>>> import numpy as np
>>> np.set_printoptions(precision=3, suppress=True, linewidth=200)
>>> M = np.tanh(np.array([[0.9],
...     [-0.2],
...     [-1.0],
...     [-0.3],
...     [0.8],
...     [1.6],
...     [-0.4],
...     [0.2],
...     [-1.2],
...     [0.8],
...     [0.6],
...     [-0.2],
...     [0.2],
...     [-1.4],
...     [0.0]]) @ np.array([[0.6, -0.2, -0.7]]))
>>> M
array([[ 0.493, -0.178, -0.558],
       [-0.119,  0.04 ,  0.139],
       [-0.537,  0.197,  0.604],
       [-0.178,  0.06 ,  0.207],
       [ 0.446, -0.159, -0.508],
       [ 0.744, -0.31 , -0.808],
       [-0.235,  0.08 ,  0.273],
       [ 0.119, -0.04 , -0.139],
       [-0.617,  0.235,  0.686],
       [ 0.446, -0.159, -0.508],
       [ 0.345, -0.119, -0.397],
       [-0.119,  0.04 ,  0.139],
       [ 0.119, -0.04 , -0.139],
       [-0.686,  0.273,  0.753],
       [ 0.   ,  0.   ,  0.   ]])
>>> Xc = M - M.mean(axis=0)
>>> U, sig, Vh = np.linalg.svd(Xc, full_matrices=False)
>>> np.abs(Vh[0]).argmax()
np.int64(2)
>>> sig
array([2.49 , 0.052, 0.002])
>>> print(np.searchsorted(np.cumsum(sig ** 2) / (sig ** 2).sum(), 0.9) + 1)
1
>>> np.abs(U[:, 0]).argmax()
np.int64(5)
>>> print(np.linalg.matrix_rank(Xc))
3
>>> feats = np.vander(np.arange(4) - 3, 4, increasing=True)
>>> print(feats)
[[  1  -3   9 -27]
 [  1  -2   4  -8]
 [  1  -1   1  -1]
 [  1   0   0   0]]
>>> np.trace(feats)
np.int64(0)
>>> print(np.round(np.abs(np.linalg.eigvals(feats)).max(), 3))
4.655
>>> np.sort(np.abs(np.linalg.eigvals(feats)))
array([0.744, 0.744, 4.655, 4.655])
>>> print(feats @ feats)
[[-20  -6   6 -12]
 [ -5  -3   5 -15]
 [  0  -2   6 -20]
 [  1  -3   9 -27]]
>>> (feats + feats.T) / 2
array([[  1. ,  -1. ,   5. , -13. ],
       [ -1. ,  -2. ,   1.5,  -4. ],
       [  5. ,   1.5,   1. ,  -0.5],
       [-13. ,  -4. ,  -0.5,   0. ]])
>>> print(np.allclose(feats @ feats.T, feats.T @ feats))
False
>>> (feats - feats.T) / 2
array([[  0. ,  -2. ,   4. , -14. ],
       [  2. ,   0. ,   2.5,  -4. ],
       [ -4. ,  -2.5,   0. ,  -0.5],
       [ 14. ,   4. ,   0.5,   0. ]])
>>> U, sig, Vh = np.linalg.svd(feats)
>>> sig
array([30.069,  2.236,  0.917,  0.195])
>>> M2 = U[:, :1] @ np.diag(sig[:1]) @ Vh[:1]
>>> np.round(np.abs(feats - M2).max(), 3)
np.float64(1.034)
>>> round(np.linalg.norm(feats - M2) / np.linalg.norm(feats), 3)
np.float64(0.08)
>>> np.linalg.matrix_rank(M2)
np.int64(1)
